$ ipython --no-banner

In [1]: import numpy as np

In [2]: np.set_printoptions(precision=1, suppress=True, linewidth=140)

In [3]: rnd = lambda a: np.round(a, 1) + 0

In [4]: E = np.load("out18.npy")

In [5]: E
Out[5]: 
array([[1., 0.],
       [0., 1.]])

In [6]: t3 = np.stack([E, -2 * E, E[::-1]])

In [7]: np.linalg.matrix_rank(t3)
Out[7]: array([2, 2, 2])

In [8]: rnd(np.linalg.norm(t3, axis=(1, 2)))
Out[8]: array([1.4, 2.8, 1.4])

In [9]: np.linalg.matrix_rank(t3.reshape(3, -1))
Out[9]: np.int64(2)

In [10]: x0 = np.array([4, 7])

In [11]: h1 = np.maximum(E @ x0, 0)

In [12]: rnd(np.tanh(E @ x0))
Out[12]: array([1., 1.])

In [13]: out = np.array([[-6, 3], [-9, -4]])

In [14]: Z = np.kron(out, E)

In [15]: np.linalg.matrix_rank(Z)
Out[15]: np.int64(4)

In [16]: Z.shape
Out[16]: (4, 4)

In [17]: rnd(np.linalg.norm(Z, 2)), rnd(np.linalg.norm(out, 2) * np.linalg.norm(E, 2))
Out[17]: (np.float64(11.0), np.float64(11.0))

In [18]: Q = E.astype(float).copy()

In [19]: for j in range(2):
    ...:     Q[:, j] -= Q[:, :j] @ (Q[:, :j].T @ Q[:, j])
    ...:     Q[:, j] /= np.linalg.norm(Q[:, j])
    ...: 

In [20]: Q.T @ Q
Out[20]: 
array([[1., 0.],
       [0., 1.]])

In [21]: W0 = np.loadtxt("mat.csv", delimiter=",")

In [22]: W0
Out[22]: 
array([[3., 1., 1.],
       [1., 3., 1.],
       [1., 1., 3.]])

In [23]: out = W0 / np.linalg.norm(W0, axis=1, keepdims=True)

In [24]: C2 = out @ out.T

In [25]: rnd(C2)
Out[25]: 
array([[1. , 0.6, 0.6],
       [0.6, 1. , 0.6],
       [0.6, 0.6, 1. ]])

In [26]: np.argwhere(np.triu(np.abs(C2) > 0.95, 1))
Out[26]: array([], shape=(0, 2), dtype=int64)

In [27]: rnd(C2[0])
Out[27]: array([1. , 0.6, 0.6])

In [28]: (C2 - 2 * np.eye(3)).round(6).argmax(axis=1)
Out[28]: array([1, 0, 0])

In [29]: L = np.linalg.cholesky(C2)

In [30]: np.linalg.eigvalsh(C2).min() > 0
Out[30]: np.True_

In [31]: print(rnd(np.diag(L) ** 2))
[1.  0.6 0.5]

In [32]: rng = np.random.default_rng(2839)

In [33]: labels = rng.permutation(3)

In [34]: print(labels)
[0 2 1]

In [35]: out = W0[labels][:, labels]

In [36]: out
Out[36]: 
array([[3., 1., 1.],
       [1., 3., 1.],
       [1., 1., 3.]])

In [37]: rnd(np.linalg.det(out)), rnd(np.linalg.det(W0[labels]))
Out[37]: (np.float64(20.0), np.float64(-20.0))

In [38]: np.allclose(out, W0)
Out[38]: True

In [39]: L = np.linalg.cholesky(W0)

In [40]: rnd(np.diag(L) ** 2)
Out[40]: array([3. , 2.7, 2.5])

In [41]: rnd(W0 / np.sqrt(np.outer(np.diag(W0), np.diag(W0))))
Out[41]: 
array([[1. , 0.3, 0.3],
       [0.3, 1. , 0.3],
       [0.3, 0.3, 1. ]])

In [42]: rnd(L)
Out[42]: 
array([[1.7, 0. , 0. ],
       [0.6, 1.6, 0. ],
       [0.6, 0.4, 1.6]])

In [43]: print(np.linalg.matrix_rank(L - L[0, 0] * np.eye(3)))
2

In [44]: [int(np.linalg.matrix_rank(np.linalg.matrix_power(L, p))) for p in range(1, 4)]
Out[44]: [3, 3, 3]

In [45]: print(rnd(np.linalg.matrix_power(L - np.diag(np.diag(L)), 3)))
[[0. 0. 0.]
 [0. 0. 0.]
 [0. 0. 0.]]

In [46]: rnd(np.prod(np.diag(L))), rnd(np.linalg.det(L))
Out[46]: (np.float64(4.5), np.float64(4.5))

In [47]: F = np.array([[1, -2, 1], [1, -2, -1], [-1, -2, 0]])

In [48]: F
Out[48]: 
array([[ 1, -2,  1],
       [ 1, -2, -1],
       [-1, -2,  0]])

In [49]: x0 = np.array([1, 4, 4])

In [50]: y = F @ x0

In [51]: coef, lr = np.zeros(3), 1 / np.linalg.norm(F, 2) ** 2

In [52]: for i in range(30):
    ...:     coef -= lr * F.T @ (F @ coef - y)
    ...:     if i % 5 == 0: print(i, round(np.linalg.norm(F @ coef - y), 1))
    ...: 
0 5.3
5 2.1
10 0.9
15 0.3
20 0.1
25 0.1

In [53]: rnd(np.linalg.cond(F))
Out[53]: np.float64(2.5)
